$ python3 -q
>>> import numpy as np
>>> np.set_printoptions(precision=3, suppress=True, linewidth=120, floatmode="fixed")
>>> def rnd(a):
...     return np.round(a, 3) + 0
... 
>>> W0 = np.load("run11.npy")
>>> print(W0)
[[-2.000 -2.000  1.000 -1.000]
 [ 0.000  3.000  0.000  4.000]
 [ 0.000  3.000  2.000  3.000]
 [ 0.000  5.000  4.000  5.000]]
>>> rng = np.random.default_rng(738)
>>> idx = rng.permutation(4)
>>> print(idx)
[3 2 1 0]
>>> Y = W0[idx][:, idx]
>>> print(np.trace(Y))
8.0
>>> print(Y)
[[ 5.000  4.000  5.000  0.000]
 [ 3.000  2.000  3.000  0.000]
 [ 4.000  0.000  3.000  0.000]
 [-1.000  1.000 -2.000 -2.000]]
>>> u = np.array([1, 1, -3, 0])
>>> Y = W0 + np.outer(u, np.eye(4)[3])
>>> print(rnd(np.linalg.det(Y) / np.linalg.det(W0)), rnd(1 + np.linalg.solve(W0, u)[3]))
20.0 20.0
>>> print(Y)
[[-2.000 -2.000  1.000  0.000]
 [ 0.000  3.000  0.000  5.000]
 [ 0.000  3.000  2.000  0.000]
 [ 0.000  5.000  4.000  5.000]]
>>> print(np.linalg.matrix_rank(Y - W0))
1
>>> print(np.linalg.matrix_rank(np.linalg.inv(Y) - np.linalg.inv(W0), tol=1e-8))
1
>>> hat = np.triu(np.array([[-4, -2, -3, -1], [-4, -8, -2, -4], [4, -3, -9, -6], [-5, 8, 0, -3]]), 1) + np.eye(4)
>>> Y = hat @ W0 @ np.linalg.inv(hat)
>>> print(rnd(np.poly(Y)))
[  1.000  -8.000 -21.000  -4.000  -4.000]
>>> print(Y)
[[  -2.000  -26.000  -67.000 -531.000]
 [   0.000  -23.000  -66.000 -510.000]
 [   0.000  -27.000  -76.000 -591.000]
 [   0.000    5.000   14.000  109.000]]
>>> def softmax(z):
...     e = np.exp(z - z.max(axis=-1, keepdims=True))
...     return e / e.sum(axis=-1, keepdims=True)
... 
>>> print(rnd(softmax(10 * Y[0])))
[1.000 0.000 0.000 0.000]
>>> print(rnd(softmax(Y[0] + 2)))
[1.000 0.000 0.000 0.000]
>>> print(rnd(softmax(Y[0])))
[1.000 0.000 0.000 0.000]
>>> scores = Y @ Y.T / np.sqrt(4)
>>> print(softmax(scores))
[[0.000 0.000 1.000 0.000]
 [0.000 0.000 1.000 0.000]
 [0.000 0.000 1.000 0.000]
 [0.000 0.000 0.000 1.000]]
